>>> import numpy as np
>>> np.set_printoptions(precision=2, suppress=True, linewidth=100, legacy="1.25")
>>> def rd(a):
...     return np.round(a, 2) + 0
... 
>>> rng = np.random.default_rng(17990)
>>> data = rng.normal(size=(14, 4))
>>> data = 5 * data / np.linalg.norm(data, axis=1, keepdims=True)
>>> print(rd(data))
[[-4.51  2.13 -0.18 -0.26]
 [-4.33  2.49  0.22  0.15]
 [-2.75  1.82  3.74  0.36]
 [-0.03 -3.78  3.25  0.36]
 [ 0.42 -4.   -2.16  2.04]
 [ 2.17 -1.31 -4.09 -1.34]
 [-3.12 -0.69 -2.16 -3.18]
 [-0.28 -4.32  1.12 -2.23]
 [ 0.79  4.41  0.77  2.08]
 [-4.38 -1.53  0.28 -1.84]
 [ 2.48 -3.2   2.67  1.21]
 [-4.49 -1.08 -1.32  1.37]
 [-2.17  2.8   1.43  3.23]
 [ 1.82  1.2   4.26  1.44]]
>>> cov = np.cov(data, rowvar=False)
>>> print(rd(np.polyfit(data[:, 1], data[:, 2], 1)))
[0.12 0.6 ]
>>> print(rd(np.corrcoef(data[:, 1], data[:, 2])[0, 1]))
0.14
>>> print(rd(np.corrcoef(data.T)))
[[ 1.   -0.3   0.15  0.23]
 [-0.3   1.    0.14  0.34]
 [ 0.15  0.14  1.    0.33]
 [ 0.23  0.34  0.33  1.  ]]
>>> print(rd(cov))
[[ 7.03 -2.3   1.    1.13]
 [-2.3   8.15  1.01  1.78]
 [ 1.    1.01  5.95  1.5 ]
 [ 1.13  1.78  1.5   3.4 ]]
>>> print(rd(np.linalg.eigvalsh(cov)[::-1]))
[10.1   8.15  4.28  2.  ]
>>> idx = data[:, 2] > np.median(data[:, 2])
>>> u = data[idx].mean(axis=0) - data[~idx].mean(axis=0)
>>> print(rd((((data - data.mean(axis=0)) @ u > 0) == idx).mean()))
0.93
>>> print(((data - data.mean(axis=0)) @ u > 0).astype(int))
[0 0 1 1 0 0 0 0 1 0 1 0 1 1]
>>> print(rd(u))
[2.59 0.42 3.81 1.36]
>>> out = np.c_[data[:, :2] @ np.array([[4, 0], [3, 3]]), np.array([2, 0, 1, 4, 3, 1, 4, 4, 4, 3, 1, 5, 4, 3])]
>>> print(rd(out))
[[-11.67   6.39   2.  ]
 [ -9.83   7.48   0.  ]
 [ -5.53   5.47   1.  ]
 [-11.47 -11.35   4.  ]
 [-10.32 -12.     3.  ]
 [  4.76  -3.93   1.  ]
 [-14.53  -2.06   4.  ]
 [-14.07 -12.96   4.  ]
 [ 16.41  13.24   4.  ]
 [-22.12  -4.59   3.  ]
 [  0.31  -9.61   1.  ]
 [-21.23  -3.25   5.  ]
 [ -0.27   8.4    4.  ]
 [ 10.87   3.6    3.  ]]
>>> print(np.linalg.matrix_rank(np.c_[data, out]))
5
>>> print(rd(np.linalg.lstsq(data, out[:, 0])[0]))
[4. 3. 0. 0.]
>>> x = np.array([-5, -1, 2, 8])
>>> rhs = data @ x
>>> print(rd(np.linalg.solve(data.T @ data, data.T @ rhs)))
[-5. -1.  2.  8.]
>>> rhs = rhs + 0.1 * rng.normal(size=14)
>>> print(rd(rhs))
[ 17.82  20.88  22.15  13.35  13.8  -28.45 -13.44 -10.08   9.79   9.4    5.79  31.81  36.68   9.79]
>>> beta, *_ = np.linalg.lstsq(data, rhs)
>>> print(rd(np.linalg.norm(rhs - data @ beta)))
0.29
>>> print(beta.round())
[-5. -1.  2.  8.]
>>> print([round(float(np.linalg.norm(np.linalg.solve(data.T @ data + lam * np.eye(4), data.T @ rhs))), 2) for lam in (0, 1, 10, 100)])
[9.68, 9.44, 7.84, 3.46]
